% ipython --no-banner

In [1]: import numpy as np

In [2]: np.set_printoptions(suppress=True, linewidth=140)

In [3]: def rnd(a):
   ...:     return np.round(a, 2) + 0
   ...: 

In [4]: X = np.loadtxt("run16.csv", delimiter=",")

In [5]: X
Out[5]: 
array([[-0.7 ,  0.5 ,  0.3 ,  1.2 ,  1.7 , -2.5 , -0.2 ],
       [ 2.7 , -0.3 , -0.1 , -0.33, -0.7 , -0.3 ,  0.  ],
       [ 0.9 , -0.5 , -0.4 , -1.58, -0.8 ,  0.9 ,  1.3 ],
       [-1.2 ,  1.6 ,  0.6 ,  2.34, -0.9 ,  0.  , -1.2 ],
       [-0.4 ,  1.2 , -0.5 , -1.92, -0.7 ,  0.1 ,  0.1 ],
       [ 0.5 ,  0.4 , -1.  , -4.01, -0.7 ,  0.  ,  0.8 ],
       [-0.7 , -0.1 ,  1.1 ,  4.44,  0.3 ,  0.  , -1.  ],
       [-0.2 , -1.  ,  0.9 ,  3.61, -1.  , -0.5 ,  0.6 ],
       [-1.5 ,  0.2 ,  3.4 , 13.54,  1.7 , -0.5 , -0.3 ],
       [-0.3 ,  0.6 ,  1.3 ,  5.14, -0.3 , -0.8 ,  0.7 ],
       [ 0.8 ,  0.6 ,  1.2 ,  4.79,  0.3 , -0.5 ,  1.2 ],
       [ 1.  , -0.2 , -0.5 , -1.95, -1.  , -0.1 , -1.4 ],
       [ 0.9 , -1.  , -0.4 , -1.56, -1.2 , -0.5 , -1.3 ],
       [ 1.6 , -1.1 ,  0.7 ,  2.81, -1.2 , -0.3 , -0.2 ],
       [ 0.  ,  0.3 ,  0.6 ,  2.43, -1.  ,  0.  , -1.4 ],
       [ 0.1 , -0.7 ,  0.  ,  0.06,  0.5 ,  0.1 ,  0.3 ],
       [-0.5 , -2.  ,  0.1 ,  0.39,  1.7 , -0.9 ,  1.2 ],
       [-0.5 ,  1.4 ,  0.9 ,  3.55,  0.9 , -1.5 ,  2.7 ],
       [-0.6 ,  0.3 , -0.3 , -1.17, -0.8 , -0.1 ,  0.9 ],
       [ 1.5 , -0.4 , -1.4 , -5.56,  0.3 ,  1.4 ,  0.7 ],
       [-0.3 , -0.3 , -0.6 , -2.37,  0.5 , -0.4 ,  0.7 ],
       [-0.5 ,  3.1 ,  0.  ,  0.06,  1.1 , -1.  , -1.1 ],
       [ 1.5 ,  0.5 , -1.8 , -7.19,  1.6 , -1.2 , -0.7 ],
       [ 0.5 , -1.  , -0.1 , -0.35, -1.2 ,  1.  , -0.2 ],
       [-0.7 ,  0.4 , -0.6 , -2.39, -0.2 , -0.8 , -0.3 ]])

In [6]: lab = X[:, 6] > np.median(X[:, 6])

In [7]: f = X[lab].mean(axis=0) - X[~lab].mean(axis=0)

In [8]: np.argsort(-np.abs(f).round(6), kind="stable")
Out[8]: array([6, 3, 5, 1, 2, 0, 4])

In [9]: lab.astype(int)
Out[9]: array([0, 0, 1, 0, 1, 1, 0, 1, 0, 1, 1, 0, 0, 0, 0, 1, 1, 1, 1, 1, 1, 0, 0, 0, 0])

In [10]: gram = np.cov(X, rowvar=False)

In [11]: gram.shape
Out[11]: (7, 7)

In [12]: np.argwhere(np.triu(np.abs(np.corrcoef(X.T)) > 0.8, 1))
Out[12]: array([[2, 3]])

In [13]: rnd(np.polyfit(X[:, 5], X[:, 3], 1))
Out[13]: array([-1.11,  0.19])

In [14]: rnd(np.corrcoef(X.T))
Out[14]: 
array([[ 1.  , -0.35, -0.48, -0.48, -0.32,  0.31, -0.01],
       [-0.35,  1.  ,  0.07,  0.07,  0.2 , -0.3 , -0.12],
       [-0.48,  0.07,  1.  ,  1.  ,  0.16, -0.22,  0.04],
       [-0.48,  0.07,  1.  ,  1.  ,  0.16, -0.21,  0.03],
       [-0.32,  0.2 ,  0.16,  0.16,  1.  , -0.56,  0.2 ],
       [ 0.31, -0.3 , -0.22, -0.21, -0.56,  1.  , -0.03],
       [-0.01, -0.12,  0.04,  0.03,  0.2 , -0.03,  1.  ]])

In [15]: np.argsort(-X.std(axis=0).round(6), kind="stable")
Out[15]: array([3, 1, 2, 6, 4, 0, 5])

In [16]: Uu, s = np.linalg.svd(X)
Traceback (most recent call last):
  Cell In[16], line 1
    Uu, s = np.linalg.svd(X)
ValueError: too many values to unpack (expected 2)


In [17]: Uu, s, Vh = np.linalg.svd(X, full_matrices=False)

In [18]: (s > 1e-8).sum()
Out[18]: np.int64(7)

In [19]: rnd(np.cumsum(s ** 2) / np.sum(s ** 2))
Out[19]: array([0.8 , 0.87, 0.93, 0.96, 0.98, 1.  , 1.  ])

In [20]: rnd(s)
Out[20]: array([21.38,  6.39,  5.41,  4.22,  3.98,  2.95,  0.04])

In [21]: rnd(s / s[0])
Out[21]: array([1.  , 0.3 , 0.25, 0.2 , 0.19, 0.14, 0.  ])

In [22]: rnd(np.sqrt((s ** 2).sum())), rnd(np.linalg.norm(X))
Out[22]: (np.float64(23.87), np.float64(23.87))

In [23]: np.allclose(Uu * s @ Vh, X)
Out[23]: True

In [24]: rnd(np.abs(Vh[0]))
Out[24]: array([0.11, 0.02, 0.24, 0.96, 0.04, 0.05, 0.01])

In [25]: np.abs(Uu[:, 0]).round(6).argmax()
Out[25]: np.int64(8)

In [26]: A = np.loadtxt("case8.csv", delimiter=",")

In [27]: rnd(A)
Out[27]: 
array([[0.4 , 0.2 , 0.  , 0.  , 0.  , 0.  , 0.2 , 0.  , 0.2 ],
       [0.  , 0.33, 0.33, 0.  , 0.33, 0.  , 0.  , 0.  , 0.  ],
       [0.25, 0.  , 0.25, 0.  , 0.  , 0.25, 0.25, 0.  , 0.  ],
       [0.33, 0.  , 0.  , 0.33, 0.  , 0.33, 0.  , 0.  , 0.  ],
       [0.  , 0.  , 0.  , 0.  , 0.67, 0.  , 0.33, 0.  , 0.  ],
       [0.  , 0.25, 0.25, 0.25, 0.  , 0.25, 0.  , 0.  , 0.  ],
       [0.25, 0.  , 0.  , 0.  , 0.25, 0.  , 0.5 , 0.  , 0.  ],
       [0.17, 0.  , 0.17, 0.  , 0.17, 0.17, 0.17, 0.17, 0.  ],
       [0.  , 0.  , 0.33, 0.33, 0.  , 0.  , 0.  , 0.  , 0.33]])

In [28]: # a transition matrix

In [29]: A.sum(axis=1)
Out[29]: array([1., 1., 1., 1., 1., 1., 1., 1., 1.])

In [30]: A @ np.ones(9)
Out[30]: array([1., 1., 1., 1., 1., 1., 1., 1., 1.])

In [31]: rnd(np.sort(np.abs(np.linalg.eigvals(A)))[::-1])
Out[31]: array([1.  , 0.75, 0.45, 0.41, 0.34, 0.34, 0.17, 0.17, 0.17])

In [32]: p = np.eye(9)[1]

In [33]: for _ in range(3):
    ...:     p = p @ A
    ...:     print(p.round(2))
    ...: 
[0.   0.33 0.33 0.   0.33 0.   0.   0.   0.  ]
[0.08 0.11 0.19 0.   0.33 0.08 0.19 0.   0.  ]
[0.13 0.07 0.11 0.02 0.31 0.07 0.27 0.   0.02]

In [34]: q, V = np.linalg.qr(A[:, :1])[0], np.linalg.qr(A[:, 1:])[0]

In [35]: s = np.linalg.svd(q.T @ V, compute_uv=False)

In [36]: rnd(s)
Out[36]: array([0.95])

In [37]: other = A / np.linalg.norm(A, axis=1, keepdims=True)

In [38]: gram = other @ other.T

In [39]: rnd(gram)
Out[39]: 
array([[1.  , 0.22, 0.57, 0.44, 0.17, 0.19, 0.62, 0.46, 0.22],
       [0.22, 1.  , 0.29, 0.  , 0.52, 0.58, 0.24, 0.47, 0.33],
       [0.57, 0.29, 1.  , 0.58, 0.22, 0.5 , 0.61, 0.82, 0.29],
       [0.44, 0.  , 0.58, 1.  , 0.  , 0.58, 0.24, 0.47, 0.33],
       [0.17, 0.52, 0.22, 0.  , 1.  , 0.  , 0.73, 0.55, 0.  ],
       [0.19, 0.58, 0.5 , 0.58, 0.  , 1.  , 0.  , 0.41, 0.58],
       [0.62, 0.24, 0.61, 0.24, 0.73, 0.  , 1.  , 0.67, 0.  ],
       [0.46, 0.47, 0.82, 0.47, 0.55, 0.41, 0.67, 1.  , 0.24],
       [0.22, 0.33, 0.29, 0.33, 0.  , 0.58, 0.  , 0.24, 1.  ]])

In [40]: np.argwhere(np.triu(np.abs(gram) > 0.95, 1))
Out[40]: array([], shape=(0, 2), dtype=int64)

In [41]: rnd(np.degrees(np.arccos(np.clip(gram[2, 6], -1, 1))))
Out[41]: np.float64(52.24)

In [42]: rnd(np.linalg.norm(other, axis=1))
Out[42]: array([1., 1., 1., 1., 1., 1., 1., 1., 1.])

In [43]: other = A / np.sqrt((A ** 2).mean(axis=1, keepdims=True))

In [44]: np.linalg.matrix_rank(A - A.mean(axis=1, keepdims=True))
Out[44]: np.int64(8)

In [45]: np.linalg.matrix_rank(other) == np.linalg.matrix_rank(A)
Out[45]: np.True_

In [46]: rnd(A - A.mean(axis=1, keepdims=True))
Out[46]: 
array([[ 0.29,  0.09, -0.11, -0.11, -0.11, -0.11,  0.09, -0.11,  0.09],
       [-0.11,  0.22,  0.22, -0.11,  0.22, -0.11, -0.11, -0.11, -0.11],
       [ 0.14, -0.11,  0.14, -0.11, -0.11,  0.14,  0.14, -0.11, -0.11],
       [ 0.22, -0.11, -0.11,  0.22, -0.11,  0.22, -0.11, -0.11, -0.11],
       [-0.11, -0.11, -0.11, -0.11,  0.56, -0.11,  0.22, -0.11, -0.11],
       [-0.11,  0.14,  0.14,  0.14, -0.11,  0.14, -0.11, -0.11, -0.11],
       [ 0.14, -0.11, -0.11, -0.11,  0.14, -0.11,  0.39, -0.11, -0.11],
       [ 0.06, -0.11,  0.06, -0.11,  0.06,  0.06,  0.06,  0.06, -0.11],
       [-0.11, -0.11,  0.22,  0.22, -0.11, -0.11, -0.11, -0.11,  0.22]])

In [47]: other = np.linalg.inv(A)

In [48]: rnd(np.linalg.det(A) * np.linalg.det(other))
Out[48]: np.float64(1.0)

In [49]: rnd(np.linalg.slogdet(A)[0])
Out[49]: np.float64(1.0)

In [50]: other = np.array([[8, 3], [9, -9], [5, 9]])

In [51]: m1 = np.tile(other, (2, 3))

In [52]: m1
Out[52]: 
array([[ 8,  3,  8,  3,  8,  3],
       [ 9, -9,  9, -9,  9, -9],
       [ 5,  9,  5,  9,  5,  9],
       [ 8,  3,  8,  3,  8,  3],
       [ 9, -9,  9, -9,  9, -9],
       [ 5,  9,  5,  9,  5,  9]])

In [53]: rng = np.random.default_rng(50123)

In [54]: lab = rng.permutation(6)

In [55]: lab
Out[55]: array([2, 5, 3, 4, 0, 1])

In [56]: other = m1[lab][:, lab]

In [57]: np.trace(other)
Out[57]: np.int64(25)

In [58]: gram = m1.T @ m1

In [59]: np.allclose(gram, gram.T)
Out[59]: True

In [60]: (m1 @ m1.T).shape
Out[60]: (6, 6)

In [61]: rnd(np.linalg.svd(m1, compute_uv=False) ** 2)
Out[61]: array([1095.06,  950.94,    0.  ,    0.  ,    0.  ,    0.  ])

In [62]: Uu, s, Vh = np.linalg.svd(m1)

In [63]: V = Vh[:(s > 1e-8).sum()]

In [64]: x0 = m1[0] + 2 * m1[5] + rng.integers(2) * np.eye(6)[5]

In [65]: x0
Out[65]: array([18., 21., 18., 21., 18., 22.])

In [66]: rnd(V.T @ V)
Out[66]: 
array([[0.33, 0.  , 0.33, 0.  , 0.33, 0.  ],
       [0.  , 0.33, 0.  , 0.33, 0.  , 0.33],
       [0.33, 0.  , 0.33, 0.  , 0.33, 0.  ],
       [0.  , 0.33, 0.  , 0.33, 0.  , 0.33],
       [0.33, 0.  , 0.33, 0.  , 0.33, 0.  ],
       [0.  , 0.33, 0.  , 0.33, 0.  , 0.33]])
